In [1]: import numpy as np

In [2]: np.set_printoptions(suppress=True, linewidth=200)

In [3]: rnd = lambda a: np.round(a, 2) + 0

In [4]: J = np.load("dump.npy")

In [5]: rnd(J)
Out[5]: 
array([[ 0.89, -0.18,  0.16, -0.08,  0.17,  0.01, -0.04, -0.06],
       [-0.18,  0.71,  0.26, -0.12,  0.28,  0.02, -0.06, -0.09],
       [ 0.16,  0.26,  0.77,  0.11, -0.25, -0.02,  0.06,  0.08],
       [-0.08, -0.12,  0.11,  0.95,  0.12,  0.01, -0.03, -0.04],
       [ 0.17,  0.28, -0.25,  0.12,  0.73, -0.02,  0.06,  0.09],
       [ 0.01,  0.02, -0.02,  0.01, -0.02,  1.  ,  0.  ,  0.01],
       [-0.04, -0.06,  0.06, -0.03,  0.06,  0.  ,  0.99, -0.02],
       [-0.06, -0.09,  0.08, -0.04,  0.09,  0.01, -0.02,  0.97]])

In [6]: # rows and columns are dependent

In [7]: rng = np.random.default_rng(71)

In [8]: labels = rng.permutation(8)

In [9]: labels
Out[9]: array([2, 7, 6, 1, 4, 5, 0, 3])

In [10]: other = J[labels][:, labels]

In [11]: rnd(np.linalg.det(other)), rnd(np.linalg.det(J[labels]))
Out[11]: (np.float64(0.0), np.float64(0.0))

In [12]: rnd(np.sort(np.abs(np.linalg.eigvals(other))))
Out[12]: array([0., 1., 1., 1., 1., 1., 1., 1.])

In [13]: rnd(np.diag(other))
Out[13]: array([0.77, 0.97, 0.99, 0.71, 0.73, 1.  , 0.89, 0.95])

In [14]: Uu, sigma, vt = np.linalg.svd(J)

In [15]: rnd(sigma)
Out[15]: array([1., 1., 1., 1., 1., 1., 1., 0.])

In [16]: other = Uu[:, :7] @ np.diag(sigma[:7]) @ vt[:7]

In [17]: np.linalg.matrix_rank(other)
Out[17]: np.int64(7)

In [18]: rnd(np.linalg.norm(J - other) / np.linalg.norm(J))
Out[18]: np.float64(0.0)

In [19]: rnd(np.abs(J - other).max())
Out[19]: np.float64(0.0)

In [20]: vals, V = np.linalg.eigh(J)

In [21]: x = np.array([-6, 0, -3, 9, -9, -9, -2, -2])

In [22]: rnd(x @ J @ x / (x @ x)), rnd(vals[0]), rnd(vals[-1])
Out[22]: (np.float64(0.88), np.float64(0.0), np.float64(1.0))

In [23]: rnd(V * np.maximum(vals, 0) @ V.T)
Out[23]: 
array([[ 0.89, -0.18,  0.16, -0.08,  0.17,  0.01, -0.04, -0.06],
       [-0.18,  0.71,  0.26, -0.12,  0.28,  0.02, -0.06, -0.09],
       [ 0.16,  0.26,  0.77,  0.11, -0.25, -0.02,  0.06,  0.08],
       [-0.08, -0.12,  0.11,  0.95,  0.12,  0.01, -0.03, -0.04],
       [ 0.17,  0.28, -0.25,  0.12,  0.73, -0.02,  0.06,  0.09],
       [ 0.01,  0.02, -0.02,  0.01, -0.02,  1.  ,  0.  ,  0.01],
       [-0.04, -0.06,  0.06, -0.03,  0.06,  0.  ,  0.99, -0.02],
       [-0.06, -0.09,  0.08, -0.04,  0.09,  0.01, -0.02,  0.97]])

In [24]: rnd(V * np.abs(vals) @ V.T)
Out[24]: 
array([[ 0.89, -0.18,  0.16, -0.08,  0.17,  0.01, -0.04, -0.06],
       [-0.18,  0.71,  0.26, -0.12,  0.28,  0.02, -0.06, -0.09],
       [ 0.16,  0.26,  0.77,  0.11, -0.25, -0.02,  0.06,  0.08],
       [-0.08, -0.12,  0.11,  0.95,  0.12,  0.01, -0.03, -0.04],
       [ 0.17,  0.28, -0.25,  0.12,  0.73, -0.02,  0.06,  0.09],
       [ 0.01,  0.02, -0.02,  0.01, -0.02,  1.  ,  0.  ,  0.01],
       [-0.04, -0.06,  0.06, -0.03,  0.06,  0.  ,  0.99, -0.02],
       [-0.06, -0.09,  0.08, -0.04,  0.09,  0.01, -0.02,  0.97]])

In [25]: rnd(np.linalg.eigvalsh(J[1:, 1:]))
Out[25]: array([0.11, 1.  , 1.  , 1.  , 1.  , 1.  , 1.  ])

In [26]: rnd(np.abs(J).sum(axis=1).max()), rnd(np.abs(vals).max())
Out[26]: (np.float64(1.73), np.float64(1.0))

In [27]: rnd(x @ J @ x)
Out[27]: np.float64(260.22)
